In [1]: import numpy as np

In [2]: np.set_printoptions(precision=1, suppress=True, linewidth=140)

In [3]: arr = np.array([[2, 0, 5, 0],
   ...:     [2, 4, 2, 1],
   ...:     [4, 3, 5, 3],
   ...:     [5, 2, 4, 2],
   ...:     [5, 2, 4, 2],
   ...:     [3, 0, 5, 4],
   ...:     [2, 3, 2, 1]])

In [4]: Q, R = np.linalg.qr(arr)

In [5]: print(np.trace(Q @ Q.T))
4.0

In [6]: print(np.allclose(R.T @ R, arr.T @ arr))
True

In [7]: print(np.abs(np.diag(R)))
[9.3 4.2 3.8 2.8]

In [8]: print(Q.shape, R.shape)
(7, 4) (4, 4)

In [9]: proj = arr @ np.linalg.solve(arr.T @ arr, arr.T)

In [10]: print(proj @ arr[:, 2])
[5. 2. 5. 4. 4. 5. 2.]

In [11]: print(np.linalg.matrix_rank(np.eye(7) - proj))
3

In [12]: print(round(float(np.trace(proj)), 1))
4.0

In [13]: out = np.c_[arr[:, :2] @ np.array([[0, 0], [2, 3]]), np.array([0, 1, 2, 2, 0, 1, 1])]

In [14]: print(out)
[[ 0  0  0]
 [ 8 12  1]
 [ 6  9  2]
 [ 4  6  2]
 [ 4  6  0]
 [ 0  0  1]
 [ 6  9  1]]

In [15]: print(np.linalg.matrix_rank(out))
2

In [16]: print(np.round(np.linalg.lstsq(arr, out[:, 0])[0], 1) + 0)
[0. 2. 0. 0.]

In [17]: print(np.linalg.norm(np.linalg.qr(arr)[0].T @ out, axis=0) ** 2 / ((out ** 2).sum(axis=0) + 1e-12))
[1.  1.  0.8]

In [18]: W = np.array([[1, 4, -5, 1, 3], [-3, 3, -4, -5, 4], [-3, 5, 5, 1, -3]])

In [19]: b = np.array([0, 0, -1, 0, 0])

In [20]: act = np.maximum(out @ W + b, 0)

In [21]: print(np.linalg.matrix_rank(act))
3

In [22]: print((act > 0).astype(int))
[[0 0 0 0 0]
 [0 1 0 0 1]
 [0 1 0 0 1]
 [0 1 0 0 1]
 [0 1 0 0 1]
 [0 1 1 1 0]
 [0 1 0 0 1]]

In [23]: C = np.array([[2, 0, 0], [1, 2, 2], [1, 1, 0], [0, 2, 2], [2, 2, 2]])

In [24]: print(act @ C)
[[  0   0   0]
 [211 284 284]
 [157 218 218]
 [104 148 148]
 [106 140 140]
 [  9  16  12]
 [158 214 214]]

In [25]: print((act @ C).round(6).argmax(axis=1))
[0 1 1 1 1 1 1]

In [26]: W0 = np.loadtxt("run1.csv", delimiter=",")

In [27]: print(W0.round(1) + 0)
[[ 0.1 -0.3  0.3 -1.3 -0.6  2.  -0.1]
 [ 0.2  1.   1.3 -1.8 -1.5  0.2  0.2]
 [ 0.4  0.6  0.6  0.2  2.2  1.4  0.4]
 [ 0.6 -0.1  0.1 -2.8 -1.3  4.4  0. ]
 [ 0.3  1.7  1.6 -1.8 -1.   0.   0.5]
 [ 0.1 -0.3  0.8 -3.4 -2.9  3.1 -0.3]
 [ 0.6  2.   2.9 -1.8  2.3  2.5  0.9]]

In [28]: cov = W0.T @ W0

In [29]: print(np.allclose(cov, cov.T))
True

In [30]: print((W0 @ W0.T).shape)
(7, 7)

In [31]: print(np.round(np.linalg.eigvalsh(cov)[::-1], 1) + 0)
[78.  28.1 13.7  0.5  0.   0.   0. ]

In [32]: print(np.round(np.trace(cov), 1), round((W0 ** 2).sum(), 1))
120.4 120.4

In [33]: out = W0 / np.linalg.norm(W0, axis=1, keepdims=True)

In [34]: cov = out @ out.T

In [35]: print(cov.round(1) + 0)
[[ 1.   0.5  0.2  1.   0.4  0.9  0.5]
 [ 0.5  1.  -0.2  0.5  1.   0.7  0.4]
 [ 0.2 -0.2  1.   0.2  0.  -0.2  0.8]
 [ 1.   0.5  0.2  1.   0.4  0.9  0.5]
 [ 0.4  1.   0.   0.4  1.   0.6  0.6]
 [ 0.9  0.7 -0.2  0.9  0.6  1.   0.3]
 [ 0.5  0.4  0.8  0.5  0.6  0.3  1. ]]

In [36]: print(cov[5])
[ 0.9  0.7 -0.2  0.9  0.6  1.   0.3]

In [37]: A = np.load("case13.npy")

In [38]: print(A)
[[3. 1. 0. 0. 0. 0.]
 [0. 3. 1. 0. 0. 0.]
 [0. 0. 3. 1. 0. 0.]
 [0. 0. 0. 3. 1. 0.]
 [0. 0. 0. 0. 3. 1.]
 [0. 0. 0. 0. 0. 3.]]

In [39]: print(np.sort(np.linalg.eigvals(A)))
[3. 3. 3. 3. 3. 3.]

In [40]: print(np.linalg.matrix_rank(A - A[0, 0] * np.eye(6)))
5

In [41]: print(np.prod(np.diag(A)), np.round(np.linalg.det(A), 1))
729.0 729.0

In [42]: print(round(np.linalg.norm(A), 1))
7.7

In [43]: print(np.linalg.matrix_rank(A))
6

In [44]: print(A - A[0])
[[ 0.  0.  0.  0.  0.  0.]
 [-3.  2.  1.  0.  0.  0.]
 [-3. -1.  3.  1.  0.  0.]
 [-3. -1.  0.  3.  1.  0.]
 [-3. -1.  0.  0.  3.  1.]
 [-3. -1.  0.  0.  0.  3.]]

In [45]: print(A.mean(axis=0))
[0.5 0.7 0.7 0.7 0.7 0.7]

In [46]: print(A.shape)
(6, 6)

In [47]: print(np.unravel_index(np.abs(A).argmax(), A.shape))
(np.int64(0), np.int64(0))

In [48]: out = A / np.linalg.norm(A, axis=1, keepdims=True)

In [49]: cov = out @ out.T

In [50]: print(np.linalg.norm(out, axis=1))
[1. 1. 1. 1. 1. 1.]

In [51]: print(np.argwhere(np.triu(np.abs(cov) > 0.95, 1)))
[]

In [52]: print(np.degrees(np.arccos(np.clip(cov[5, 0], -1, 1))))
90.0
